In [1]: import numpy as np

In [2]: import numpy.linalg as la

In [3]: np.set_printoptions(precision=1, suppress=True, linewidth=160, floatmode="fixed")

In [4]: K = np.loadtxt("run11.csv", delimiter=",")

In [5]: print(K)
[[4.0 0.0 3.0]
 [0.0 4.0 0.0]
 [3.0 0.0 4.0]]

In [6]: low = la.cholesky(K)

In [7]: print(np.diag(low) ** 2)
[4.0 4.0 1.8]

In [8]: print(la.eigvalsh(K).min() > 0)
True

In [9]: print(low @ low.T)
[[4.0 0.0 3.0]
 [0.0 4.0 0.0]
 [3.0 0.0 4.0]]

In [10]: vals, evecs = la.eigh(K)

In [11]: vec = np.array([0, -2, 2])

In [12]: print(vec @ K @ vec)
32.0

In [13]: print(evecs * np.maximum(vals, 0) @ evecs.T)
[[4.0 0.0 3.0]
 [0.0 4.0 0.0]
 [3.0 0.0 4.0]]

In [14]: print(evecs * np.sqrt(vals) @ evecs.T)
[[1.8 0.0 0.8]
 [0.0 2.0 0.0]
 [0.8 0.0 1.8]]

In [15]: print(evecs * np.abs(vals) @ evecs.T)
[[4.0 0.0 3.0]
 [0.0 4.0 0.0]
 [3.0 0.0 4.0]]

In [16]: A = np.array([[0, 1, 1], [1, 0, 1], [1, 1, 0]])

In [17]: vals, evecs = la.eig(A)

In [18]: print(np.sort(la.eigvals(A @ A)))
[1.0 1.0 4.0]

In [19]: print(np.sort(la.eigvals(la.inv(A))))
[-1.0 -1.0  0.5]

In [20]: print(vals)
[-1.0  2.0 -1.0]

In [21]: rng = np.random.default_rng(3554)

In [22]: lab = rng.permutation(3)

In [23]: A2 = A[:, lab] * rng.choice([-1, 1], 3)

In [24]: print(A2)
[[1 0 1]
 [1 1 0]
 [0 1 1]]

In [25]: U, _, Vt = la.svd(A.T @ A2)

In [26]: print(np.round(la.lstsq(A, A2)[0], 1) + 0)
[[0.0 1.0 0.0]
 [0.0 0.0 1.0]
 [1.0 0.0 0.0]]

In [27]: print(lab)
[2 0 1]

In [28]: vec = np.array([1, 2, 1])

In [29]: print(A @ (2 * vec))
[6 4 6]

In [30]: print(np.sign((A @ vec).round(6)))
[1 1 1]

In [31]: print(la.norm(A @ vec) <= la.norm(A, 2) * la.norm(vec) + 1e-9)
True

In [32]: print(A * vec)
[[0 2 1]
 [1 0 1]
 [1 2 0]]

In [33]: print((A @ vec).argmax())
0

In [34]: print((A * vec).sum(axis=1))
[3 2 3]

In [35]: print(A @ np.eye(3)[1])
[1.0 0.0 1.0]

In [36]: vec = np.array([2, 2, 1])

In [37]: h1 = np.maximum(A @ vec, 0)

In [38]: print(A * (h1 > 1e-9)[:, None])
[[0 1 1]
 [1 0 1]
 [1 1 0]]

In [39]: print(np.maximum(A @ (3 * vec), 0))
[ 9  9 12]

In [40]: data = np.load("a.npy")

In [41]: print(data)
[[-4  6 -1 -2  0]
 [ 2 -2 -8 -6  0]
 [ 9  2  6 -8  0]
 [ 9  9  5 -6  0]
 [ 0  0  0  0 -7]]

In [42]: theta = np.radians(159)

In [43]: Rm = np.eye(5)

In [44]: Rm[3, 3] = Rm[0, 0] = np.cos(theta)

In [45]: Rm[3, 0], Rm[0, 3] = -np.sin(theta), np.sin(theta)

In [46]: print(Rm)
[[-0.9  0.0  0.0  0.4  0.0]
 [ 0.0  1.0  0.0  0.0  0.0]
 [ 0.0  0.0  1.0  0.0  0.0]
 [-0.4  0.0  0.0 -0.9  0.0]
 [ 0.0  0.0  0.0  0.0  1.0]]

In [47]: A2 = data @ Rm.T

In [48]: print(la.svd(data, compute_uv=False), la.svd(A2, compute_uv=False))
[19.6 10.5  8.4  7.0  3.0] [19.6 10.5  8.4  7.0  3.0]

In [49]: print(np.abs(A2 - data).max(axis=0))
[20.3  0.0  0.0 12.2  0.0]

In [50]: print(np.allclose(data @ data.T, A2 @ A2.T))
True

In [51]: print(np.allclose(la.norm(data, axis=1), la.norm(A2, axis=1)))
True

In [52]: print(np.round(la.det(Rm), 1), np.round(np.trace(Rm), 1))
1.0 1.1
